$ ipython --no-banner

In [1]: import numpy as np

In [2]: import numpy.linalg as la

In [3]: np.set_printoptions(precision=4, suppress=True, linewidth=100)

In [4]: rd = lambda a: np.round(a, 4) + 0

In [5]: rng = np.random.default_rng(14)

In [6]: J = rng.normal(size=(41, 11))

In [7]: J = 3 * J / la.norm(J, axis=1, keepdims=True)

In [8]: print(rd(J))
[[ 0.4325 -0.609  -0.9784 -1.8187 -0.2196  0.7757  0.0206  0.3183  0.6362 -0.5485  1.6492]
 [-0.6443  0.2745  2.013  -0.084   0.084  -0.3761  0.2458 -1.5626 -0.4753  1.2448  0.1553]
 [-0.297   0.4607  0.5121  0.1879  0.7147 -2.05    0.7303 -0.832   0.9707 -0.0262 -1.233 ]
 [-0.0667 -0.9308  0.936  -0.0264  0.7885 -1.0306  1.4968 -0.2783  1.2619  0.7894 -1.0176]
 [ 0.3577 -0.6004  0.4531  1.5856  0.7623  1.1821 -1.2968  0.2257  0.3975  1.2053 -0.6856]
 [ 0.6052  0.457  -1.6219 -1.1063  0.4731 -1.2519 -1.3055  0.9526  0.3039 -0.2502  0.1122]
 [-0.5304 -0.704  -0.6039  0.5062  1.7324 -0.6172 -0.09   -0.2862 -1.6521  0.3303  1.1364]
 [-0.7149  0.7059 -0.4844  0.9755  1.0302 -0.3246 -1.6954 -0.2949 -1.1788 -1.114  -0.2142]
 [ 1.4224 -0.0963 -0.2296 -1.9348 -0.6337 -1.4586  0.544  -0.5523 -0.0459 -0.0175 -0.1963]
 [ 0.9987  0.5104 -0.3351  0.1612  0.5795  1.4377  0.1361  1.5177 -0.6229 -0.2451 -1.5592]
 [ 0.9423 -1.1839 -1.1837  0.9654 -0.6107 -0.8634  1.0926 -0.2113  1.0551 -0.4617  0.8331]
 [ 1.1795  0.09    1.9674 -0.4332 -0.2315  0.0868  1.0996 -0.3145 -0.4775  0.2775  1.3668]
 [-0.4898 -1.5023 -0.1539  0.7334 -0.6382  0.1461 -2.1976  0.025   0.1208  0.732   0.3637]
 [ 0.6792 -0.8751  0.5811 -1.4531 -0.5252  0.9732  0.7491 -1.6307  0.5178 -0.3791 -0.6846]
 [ 0.1723  0.1086  1.1752 -1.2153 -0.361  -0.1201 -1.5513  0.9887  1.4801 -0.5269  0.3216]
 [-0.2091  0.2101 -0.5249  0.6462 -0.9057  1.0594  0.2769  1.8841 -1.2831 -0.0742 -0.9989]
 [-0.1312  0.4081 -0.8625 -1.3461 -1.6262  0.2072  1.1975  1.0992  0.0317 -0.902  -0.3408]
 [-1.3541 -1.4156  0.9572 -0.2498  0.2824 -0.2456  1.1898  1.2909 -0.697  -0.3288 -0.6064]
 [ 1.025   0.9696 -0.2258  1.7885  0.0205 -0.9458 -1.5816 -0.1118  0.2499 -0.4563  0.2824]
 [ 0.9893 -0.0495  0.6978  1.3779  0.412  -0.4806  0.3575  0.4443  1.7694 -0.3597 -1.2834]
 [ 0.3886  0.4238 -0.5407  0.7345  0.4139  1.5751 -1.0862 -0.9137 -0.0293 -0.6605  1.6533]
 [ 0.7141 -0.0274  1.8838  0.6185  1.2325  0.9927 -0.1818 -0.173   0.0091 -1.3452 -0.4253]
 [ 0.7497  0.2718 -0.8283  2.0743 -0.9041  0.5464  0.6366  1.121  -0.7543  0.0219 -0.1673]
 [ 1.0409  0.3551  0.3879  0.5004  1.7916  0.6278  0.8186 -0.8222  0.6558 -1.1028  0.8908]
 [ 0.3453 -1.5268 -2.0003 -0.0756  0.3224 -0.92   -0.4911 -0.4471 -0.8486 -0.2276  0.6159]
 [ 1.1679  0.6088 -0.4176  1.4508  1.0823 -0.1426  0.9476 -0.3742 -0.5606 -0.5306  1.4699]
 [ 0.2106  0.3648  0.1526 -0.2497  0.5168  0.6853  1.7935 -0.623   1.4284  0.6863 -1.3726]
 [ 1.0134  1.6005  1.1255  0.351   0.2743 -1.6837  0.4229  0.2933 -0.7224  0.3092 -0.4785]
 [ 1.8688 -0.8474 -0.6029 -1.5918 -0.2227  0.1734  0.0862 -0.4265  0.7549  0.2545  0.9943]
 [-0.0313 -1.7872 -0.0735 -0.9968  0.9552 -0.5757 -0.1945  0.0419 -1.5611 -0.3587  0.9782]
 [-0.8061 -0.1917  0.31   -0.9779 -0.4008  0.7172 -0.5364  0.1209 -0.181  -1.5659 -1.9491]
 [ 1.5649  1.0924 -0.081   0.7558  0.8782  0.7645 -0.2723 -1.1089 -0.9738 -0.1741  1.0686]
 [ 1.5111 -0.2117 -0.301   1.171   1.9922 -0.8639  0.4714  0.1613 -0.2843 -0.281  -0.2944]
 [ 0.0224 -1.5682  0.0256  0.8443  0.8113  0.8501  0.3727  0.2321  2.0471 -0.1526  0.1987]
 [ 1.5869  0.0876 -1.5647 -0.6442 -0.4952 -0.1526 -0.5189  1.2693  0.917   0.643  -0.4558]
 [ 0.9358  0.9055  1.9653 -0.5032 -0.0615  1.256  -0.9179  0.2711  0.2326  0.0877 -0.7937]
 [ 0.1238 -2.0972  1.7992 -0.6446  0.2893  0.0384  0.3311  0.235   0.6683 -0.4778  0.0944]
 [-1.2171 -1.1479 -0.929  -1.112  -1.5223 -0.682   0.7351  0.492  -0.4459  0.3805  0.4392]
 [ 1.6699 -0.9686  0.1704 -0.7947  0.7943 -0.1157  0.2928  0.1444  0.4525 -1.7825 -0.6927]
 [ 0.1042 -1.1358  0.5177  1.1174 -1.106  -0.3441  0.5862  1.6298  0.9219  0.6747 -0.7321]
 [ 0.0682  0.164  -0.5567  0.4468 -0.2684 -0.3971  2.134  -0.1269  1.8814 -0.3431 -0.04  ]]

In [9]: d = la.norm(J[:, None] - J[None], axis=-1)

In [10]: print(la.matrix_rank(d ** 2))
12

In [11]: print(d.mean(axis=1).argmax())
1

In [12]: np.flatnonzero(d[14] < d.mean() / 2)
Out[12]: array([14])

In [13]: x = np.array([8, 9, 8, 4, 7, 0, 5, 4, 8, 1, 1])

In [14]: np.sign((J @ x).round(6))
Out[14]: 
array([-1.,  1.,  1.,  1.,  1., -1., -1., -1., -1.,  1.,  1.,  1., -1., -1.,  1., -1., -1., -1.,
        1.,  1.,  1.,  1.,  1.,  1., -1.,  1.,  1.,  1.,  1., -1., -1.,  1.,  1.,  1.,  1.,  1.,
        1., -1.,  1.,  1.,  1.])

In [15]: (J @ x).argmax()
Out[15]: np.int64(19)

In [16]: la.norm(J @ x) <= la.norm(J, 2) * la.norm(x) + 1e-9
Out[16]: np.True_

In [17]: X = np.array([[0, 1, 0, 0, 0],
    ...:     [1, 0, 1, 0, 0],
    ...:     [0, 1, 0, 1, 0],
    ...:     [0, 0, 1, 0, 1],
    ...:     [0, 0, 0, 1, 0]])

In [18]: # equal to its transpose

In [19]: rd(la.eigvalsh(X).min())
Out[19]: np.float64(-1.7321)

In [20]: np.all(la.eigvalsh(X) > 0)
Out[20]: np.False_
